In [1]: import numpy as np

In [2]: np.set_printoptions(suppress=True, linewidth=140)

In [3]: rnd = lambda a: np.round(a, 2) + 0

In [4]: arr = np.load("sample3.npy")

In [5]: arr
Out[5]: 
array([[ 34, -22, -57],
       [-22, 100,  48],
       [-57,  48,  97]])

In [6]: evals, vecs = np.linalg.eigh(arr)

In [7]: x0 = np.array([-2, 1, 2])

In [8]: np.abs(arr).sum(axis=1).max(), rnd(np.abs(evals).max())
Out[8]: (np.int64(202), np.float64(170.08))

In [9]: x0 @ arr @ x0
Out[9]: np.int64(1360)

In [10]: (np.sign(vecs[:, -1].round(6)) == np.sign(vecs[0, -1].round(6))).astype(int)
Out[10]: array([1, 0, 0])

In [11]: rk = np.linalg.matrix_rank(arr)

In [12]: rk
Out[12]: np.int64(2)

In [13]: ns = np.linalg.svd(arr)[2][rk:].T

In [14]: ns.shape
Out[14]: (3, 1)

In [15]: [int(np.linalg.matrix_rank(arr[:, :j + 1])) for j in range(3)]
Out[15]: [1, 2, 2]

In [16]: rnd(arr @ np.linalg.pinv(arr) @ arr)
Out[16]: 
array([[ 34., -22., -57.],
       [-22., 100.,  48.],
       [-57.,  48.,  97.]])

In [17]: np.allclose(arr[:-1].T @ np.linalg.lstsq(arr[:-1].T, arr[-1])[0], arr[-1])
Out[17]: True

In [18]: def softmax(z):
    ...:     e = np.exp(z - z.max(axis=-1, keepdims=True))
    ...:     return e / e.sum(axis=-1, keepdims=True)
    ...: 

In [19]: rnd(softmax(arr[0] + -3))
Out[19]: array([1., 0., 0.])

In [20]: rnd(softmax(10 * arr[0]))
Out[20]: array([1., 0., 0.])

In [21]: rnd(softmax(arr[0]))
Out[21]: array([1., 0., 0.])

In [22]: att = arr @ arr.T / np.sqrt(3)

In [23]: softmax(att + np.triu(np.full(att.shape, -np.inf), 1))
Out[23]: 
array([[1., 0., 0.],
       [0., 1., 0.],
       [0., 0., 1.]])

In [24]: softmax(att).round(6).argmax(axis=1)
Out[24]: array([0, 1, 2])

In [25]: softmax(att)
Out[25]: 
array([[1., 0., 0.],
       [0., 1., 0.],
       [0., 0., 1.]])

In [26]: softmax(att)[0] @ arr
Out[26]: array([ 34., -22., -57.])
